$ ipython --no-banner

In [1]: import numpy as np

In [2]: np.set_printoptions(precision=3, suppress=True, linewidth=120, legacy="1.25")

In [3]: mat = np.loadtxt("dump.csv", delimiter=",")

In [4]: mat
Out[4]: 
array([[-78.513, -37.494, -11.224],
       [-79.967, -40.989,  -9.285],
       [-80.288, -39.678, -10.871],
       [-81.213, -41.931, -12.481],
       [-80.13 , -40.885, -10.633],
       [-78.453, -39.252, -10.718],
       [-81.651, -40.314,  -9.977],
       [-81.071, -40.417, -10.405],
       [-81.507, -39.71 ,  -8.813],
       [-79.625, -39.561,  -9.479],
       [-79.489, -38.352,  -9.587],
       [-80.353, -41.641,  -9.434],
       [-79.725, -39.488,  -9.439]])

In [5]: ang = np.radians(126)

In [6]: r_ = np.eye(3)

In [7]: r_[2, 2] = r_[1, 1] = np.cos(ang)

In [8]: r_[2, 1], r_[1, 2] = -np.sin(ang), np.sin(ang)

In [9]: r_
Out[9]: 
array([[ 1.   ,  0.   ,  0.   ],
       [ 0.   , -0.588,  0.809],
       [ 0.   , -0.809, -0.588]])

In [10]: A2 = mat @ r_.T

In [11]: np.allclose(np.linalg.norm(mat, axis=1), np.linalg.norm(A2, axis=1))
Out[11]: True

In [12]: np.abs(A2 - mat).max(axis=0)
Out[12]: array([ 0.   , 58.485, 53.74 ])

In [13]: np.linalg.svd(mat, compute_uv=False), np.linalg.svd(A2, compute_uv=False)
Out[13]: (array([325.059,   3.54 ,   3.088]), array([325.059,   3.54 ,   3.088]))

In [14]: round(np.linalg.det(r_), 3), round(np.trace(r_), 3)
Out[14]: (1.0, -0.176)

In [15]: np.allclose(mat @ mat.T, A2 @ A2.T)
Out[15]: True

In [16]: Xs = (mat - mat.mean(axis=0)) / mat.std(axis=0)

In [17]: np.argwhere(np.abs(Xs) > 2)
Out[17]: 
array([[0, 1],
       [3, 2]])

In [18]: coef = np.linalg.lstsq(np.delete(Xs, 2, axis=1), Xs[:, 2])[0]

In [19]: np.abs(coef).argmax()
Out[19]: 1

In [20]: E = np.loadtxt("w.csv", delimiter=",")

In [21]: E
Out[21]: 
array([[0.364, 0.273, 0.364],
       [0.364, 0.182, 0.455],
       [0.385, 0.154, 0.462]])

In [22]: np.linalg.matrix_power(E, 100)
Out[22]: 
array([[0.373, 0.204, 0.424],
       [0.373, 0.204, 0.424],
       [0.373, 0.204, 0.424]])

In [23]: np.linalg.matrix_power(E, 2)
Out[23]: 
array([[0.371, 0.205, 0.424],
       [0.373, 0.202, 0.425],
       [0.373, 0.204, 0.423]])

In [24]: p = np.eye(3)[1]

In [25]: for _ in range(5):
    ...:     p = p @ E
    ...:     print(p.round(3))
    ...: 
[0.364 0.182 0.455]
[0.373 0.202 0.425]
[0.373 0.204 0.424]
[0.373 0.204 0.424]
[0.373 0.204 0.424]

In [26]: m1 = np.load("layer14.npy")

In [27]: m1
Out[27]: 
array([[90, 60],
       [60, 40]])

In [28]: A2 = m1 / np.linalg.norm(m1, axis=1, keepdims=True)

In [29]: gram = A2 @ A2.T

In [30]: np.degrees(np.arccos(np.clip(gram[1, 0], -1, 1)))
Out[30]: 0.0

In [31]: (np.abs(gram) > 0.9).astype(int)
Out[31]: 
array([[1, 1],
       [1, 1]])

In [32]: gram[1]
Out[32]: array([1., 1.])

In [33]: np.einsum("ii->", m1)
Out[33]: 130

In [34]: np.round(np.poly(m1), 3) + 0
Out[34]: array([   1., -130.,    0.])

In [35]: m1 @ np.linalg.pinv(m1) @ m1
Out[35]: 
array([[90., 60.],
       [60., 40.]])

In [36]: np.abs(np.diag(np.linalg.qr(m1)[1])) > 1e-9
Out[36]: array([ True, False])

In [37]: O, _ = np.linalg.qr(np.array([[0.6, -0.4, -2.1], [1.3, -0.7, -0.6], [2.5, -1.4, 0.4]]))

In [38]: ev = np.array([-3, -1, 3])

In [39]: M = O @ np.diag(ev) @ O.T

In [40]: M
Out[40]: 
array([[-0.603,  0.918, -1.053],
       [ 0.918,  1.121, -2.363],
       [-1.053, -2.363, -1.518]])

In [41]: ev, V = np.linalg.eigh(M)

In [42]: V @ np.diag(ev) @ V.T
Out[42]: 
array([[-0.603,  0.918, -1.053],
       [ 0.918,  1.121, -2.363],
       [-1.053, -2.363, -1.518]])

In [43]: np.abs(V[:, -1]).round(6).argmax()
Out[43]: 1

In [44]: np.round(np.linalg.eigvalsh(M + -3 * np.eye(3)), 3) + 0
Out[44]: array([-6., -4.,  0.])

In [45]: np.round(V.T @ V, 3) + 0
Out[45]: 
array([[1., 0., 0.],
       [0., 1., 0.],
       [0., 0., 1.]])

In [46]: np.abs(V[:, -1])
Out[46]: array([0.348, 0.795, 0.497])

In [47]: np.linalg.eigvalsh(M @ M)
Out[47]: array([1., 9., 9.])

In [48]: np.round(V.T @ M @ V, 3) + 0
Out[48]: 
array([[-3.,  0.,  0.],
       [ 0., -1.,  0.],
       [ 0.,  0.,  3.]])
